% ipython --no-banner

In [1]: import numpy as np

In [2]: import numpy.linalg as la

In [3]: np.set_printoptions(precision=2, suppress=True, linewidth=140)

In [4]: W0 = np.load("run3.npy")

In [5]: W0
Out[5]: 
array([[0.36, 0.27, 0.09, 0.27],
       [0.  , 0.43, 0.29, 0.29],
       [0.38, 0.25, 0.12, 0.25],
       [0.4 , 0.  , 0.  , 0.6 ]])

In [6]: O, evecs = la.qr(W0[:, :3])[0], la.qr(W0[:, 3:])[0]

In [7]: sig = la.svd(O.T @ evecs, compute_uv=False)

In [8]: (sig > 0.9).sum()
Out[8]: np.int64(1)

In [9]: x = np.array([0, 1, -2, -2])

In [10]: rhs = W0 @ x

In [11]: rhs
Out[11]: array([-0.45, -0.71, -0.5 , -1.2 ])

In [12]: np.round(la.solve(W0, rhs + W0[:, 3]), 2) + 0
Out[12]: array([ 0.,  1., -2., -1.])

In [13]: np.round(la.solve(W0.T, W0[1]), 2) + 0
Out[13]: array([0., 1., 0., 0.])

In [14]: np.round(la.solve(W0, 2 * rhs), 2) + 0
Out[14]: array([ 0.,  2., -4., -4.])

In [15]: x = np.array([1, 0, 3, 3])

In [16]: W0 @ x
Out[16]: array([1.45, 1.71, 1.5 , 2.2 ])

In [17]: W0 @ np.ones(4)
Out[17]: array([1., 1., 1., 1.])

In [18]: W0 @ (2 * x)
Out[18]: array([2.91, 3.43, 3.  , 4.4 ])

In [19]: (W0 @ x).argmax()
Out[19]: np.int64(3)

In [20]: la.norm(W0 @ x) <= la.norm(W0, 2) * la.norm(x) + 1e-9
Out[20]: np.True_

In [21]: W0 * x
Out[21]: 
array([[0.36, 0.  , 0.27, 0.82],
       [0.  , 0.  , 0.86, 0.86],
       [0.38, 0.  , 0.38, 0.75],
       [0.4 , 0.  , 0.  , 1.8 ]])

In [22]: np.einsum("ij,j->i", W0, x)
Out[22]: array([1.45, 1.71, 1.5 , 2.2 ])

In [23]: proj = np.triu(np.array([[1, 1, -3, 2], [2, -2, 2, 3], [3, 2, 3, 0], [0, 1, 2, 3]]), 1) + np.eye(4)

In [24]: Y = proj @ W0 @ la.inv(proj)

In [25]: Y
Out[25]: 
array([[ 0.04, -0.09,  0.29,  1.19],
       [ 1.95, -1.02,  8.43,  1.75],
       [ 0.38, -0.12,  1.5 , -0.12],
       [ 0.4 , -0.4 ,  2.  ,  1.  ]])

In [26]: proj @ W0 - W0 @ proj
Out[26]: 
array([[-0.32, -0.69,  0.46, -0.81],
       [ 1.95,  0.5 , -0.61,  1.01],
       [ 0.  , -0.38,  0.62, -1.5 ],
       [ 0.  , -0.4 ,  1.2 , -0.8 ]])

In [27]: np.round(np.poly(Y), 2) + 0
Out[27]: array([ 1.  , -1.52,  0.59, -0.08,  0.  ])

In [28]: Y = np.array([[1, 1, 0], [1, 0, 2], [0, 0, 2], [2, 0, 1]])

In [29]: np.einsum("ik,kj->ij", W0, Y)
Out[29]: 
array([[1.18, 0.36, 1.  ],
       [1.  , 0.  , 1.71],
       [1.12, 0.38, 1.  ],
       [1.6 , 0.4 , 0.6 ]])

In [30]: arr = np.load("m.npy")

In [31]: arr
Out[31]: 
array([[ 0.,  0.,  0., -2.,  1., -6.,  7., -8., -1., -5.,  1., -7., -1.],
       [ 0.,  0.,  0.,  7., -6., -9.,  3., -2.,  4., -9., -1., -8., -6.],
       [ 0.,  0.,  0.,  1.,  7.,  9.,  1., -1.,  8., -5.,  2.,  1., -6.],
       [-2.,  7.,  1.,  0.,  0.,  0.,  0.,  0.,  0.,  0.,  0.,  0.,  0.],
       [ 1., -6.,  7.,  0.,  0.,  0.,  0.,  0.,  0.,  0.,  0.,  0.,  0.],
       [-6., -9.,  9.,  0.,  0.,  0.,  0.,  0.,  0.,  0.,  0.,  0.,  0.],
       [ 7.,  3.,  1.,  0.,  0.,  0.,  0.,  0.,  0.,  0.,  0.,  0.,  0.],
       [-8., -2., -1.,  0.,  0.,  0.,  0.,  0.,  0.,  0.,  0.,  0.,  0.],
       [-1.,  4.,  8.,  0.,  0.,  0.,  0.,  0.,  0.,  0.,  0.,  0.,  0.],
       [-5., -9., -5.,  0.,  0.,  0.,  0.,  0.,  0.,  0.,  0.,  0.,  0.],
       [ 1., -1.,  2.,  0.,  0.,  0.,  0.,  0.,  0.,  0.,  0.,  0.,  0.],
       [-7., -8.,  1.,  0.,  0.,  0.,  0.,  0.,  0.,  0.,  0.,  0.,  0.],
       [-1., -6., -6.,  0.,  0.,  0.,  0.,  0.,  0.,  0.,  0.,  0.,  0.]])

In [32]: np.round(la.norm(arr, 2) / la.norm(arr), 2)
Out[32]: np.float64(0.53)

In [33]: la.matrix_rank(arr, rtol=0.1)
Out[33]: np.int64(6)

In [34]: Uu, sig, Vt = la.svd(arr)

In [35]: sig.round(2) + 0
Out[35]: array([22.2 , 22.2 , 16.2 , 16.2 , 10.76, 10.76,  0.  ,  0.  ,  0.  ,  0.  ,  0.  ,  0.  ,  0.  ])

In [36]: np.argmax(sig[:-1] / (sig[1:] + 1e-6)) + 1
Out[36]: np.int64(6)

In [37]: Y = Uu[:, :6] @ np.diag(sig[:6]) @ Vt[:6]

In [38]: round(float(np.abs(arr - Y).max()), 2)
Out[38]: 0.0

In [39]: Y = np.array([[1, 1, 2, 2, 3],
    ...:     [0, 1, -3, 0, 2],
    ...:     [2, 0, 1, -1, -1],
    ...:     [-3, 2, 2, 0, 1],
    ...:     [3, 1, -2, 2, -2],
    ...:     [1, -1, -3, -3, 0],
    ...:     [-1, 3, -2, 2, -1],
    ...:     [-1, 2, -2, 3, -3],
    ...:     [-3, 1, -3, 3, -3],
    ...:     [1, 3, 0, -1, -3],
    ...:     [2, -3, -3, -2, 1],
    ...:     [-3, 0, 2, -2, 2]])

In [40]: K = Y.T @ Y

In [41]: K
Out[41]: 
array([[ 49, -14, -10, -10,  -2],
       [-14,  40,   0,  25, -19],
       [-10,   0,  61,  -9,  23],
       [-10,  25,  -9,  49, -20],
       [ -2, -19,  23, -20,  52]])

In [42]: r = la.matrix_rank(arr)

In [43]: r
Out[43]: np.int64(6)

In [44]: null = la.svd(arr)[2][r:].T

In [45]: [int(la.matrix_rank(arr[:i])) for i in range(1, len(arr) + 1)]
Out[45]: [1, 2, 3, 4, 5, 6, 6, 6, 6, 6, 6, 6, 6]

In [46]: [int(la.matrix_rank(arr[:, :j + 1])) for j in range(13)]
Out[46]: [1, 2, 3, 4, 5, 6, 6, 6, 6, 6, 6, 6, 6]

In [47]: la.matrix_rank(arr.T @ arr), la.matrix_rank(arr @ arr.T)
Out[47]: (np.int64(6), np.int64(6))

In [48]: x = np.array([2, 2, 0, 1, 2])

In [49]: h = np.maximum(K @ x, 0)

In [50]: K * (h > 1e-9)[:, None]
Out[50]: 
array([[ 49, -14, -10, -10,  -2],
       [-14,  40,   0,  25, -19],
       [-10,   0,  61,  -9,  23],
       [-10,  25,  -9,  49, -20],
       [ -2, -19,  23, -20,  52]])

In [51]: np.maximum(K @ (3 * x), 0)
Out[51]: array([168, 117,  51, 117, 126])

In [52]: np.tanh(K @ x)
Out[52]: array([1., 1., 1., 1., 1.])

In [53]: Y = np.array([[2, 6, 6], [2, 9, 5], [4, 6, 6], [3, 8, 0], [2, 4, 0]])

In [54]: K @ Y
Out[54]: 
array([[ -4,  20, 164],
       [ 89, 400, 116],
       [243, 326, 306],
       [101, 423,  11],
       [ 94,   3,  31]])

In [55]: np.einsum("ij,ij->i", K, K)
Out[55]: array([2801, 2782, 4431, 3607, 3998])

In [56]: np.einsum("ik,kj->ji", K, Y)
Out[56]: 
array([[ -4,  89, 243, 101,  94],
       [ 20, 400, 326, 423,   3],
       [164, 116, 306,  11,  31]])

In [57]: la.matrix_rank(K @ Y)
Out[57]: np.int64(3)

In [58]: np.vstack([K, Y.T]).shape
Out[58]: (8, 5)

In [59]: rng = np.random.default_rng(8)

In [60]: Y = K + rng.integers(-2, 3, (5, 2)) @ rng.integers(-2, 3, (2, 5))

In [61]: Y
Out[61]: 
array([[ 48, -13,  -8, -10,  -3],
       [-14,  37,  -4,  25, -18],
       [ -5,   4,  63,  -9,  25],
       [-13,  22, -11,  49, -21],
       [ -6, -24,  19, -20,  51]])

In [62]: np.round(la.svd(Y - K, compute_uv=False), 2) + 0
Out[62]: array([11.84,  4.77,  0.  ,  0.  ,  0.  ])

In [63]: Y - K
Out[63]: 
array([[-1,  1,  2,  0, -1],
       [ 0, -3, -4,  0,  1],
       [ 5,  4,  2,  0,  2],
       [-3, -3, -2,  0, -1],
       [-4, -5, -4,  0, -1]])

In [64]: Y = K / np.sqrt((K ** 2).mean(axis=1, keepdims=True))

In [65]: la.matrix_rank(Y) == la.matrix_rank(K)
Out[65]: np.True_

In [66]: Y[0]
Out[66]: array([ 2.07, -0.59, -0.42, -0.42, -0.08])

In [67]: F = np.load("x.npy")

In [68]: F
Out[68]: 
array([[ 0,  0,  0,  0,  0,  0,  0,  0],
       [ 6, -6, -2,  6,  0, -4,  4, -6],
       [ 6, -6, -2,  6,  0, -4,  4, -6],
       [ 6, -6, -2,  6,  0, -4,  4, -6],
       [ 0,  0,  0,  0,  0,  0,  0,  0],
       [ 0,  0,  0,  0,  0,  0,  0,  0],
       [ 0,  0,  0,  0,  0,  0,  0,  0],
       [ 3, -3, -1,  3,  0, -2,  2, -3],
       [ 6, -6, -2,  6,  0, -4,  4, -6],
       [ 3, -3, -1,  3,  0, -2,  2, -3]])

In [69]: np.allclose(F[:-1].T @ la.lstsq(F[:-1].T, F[-1])[0], F[-1])
Out[69]: True

In [70]: la.lstsq(F[:-1].T, F[-1])[2]
Out[70]: np.int32(1)
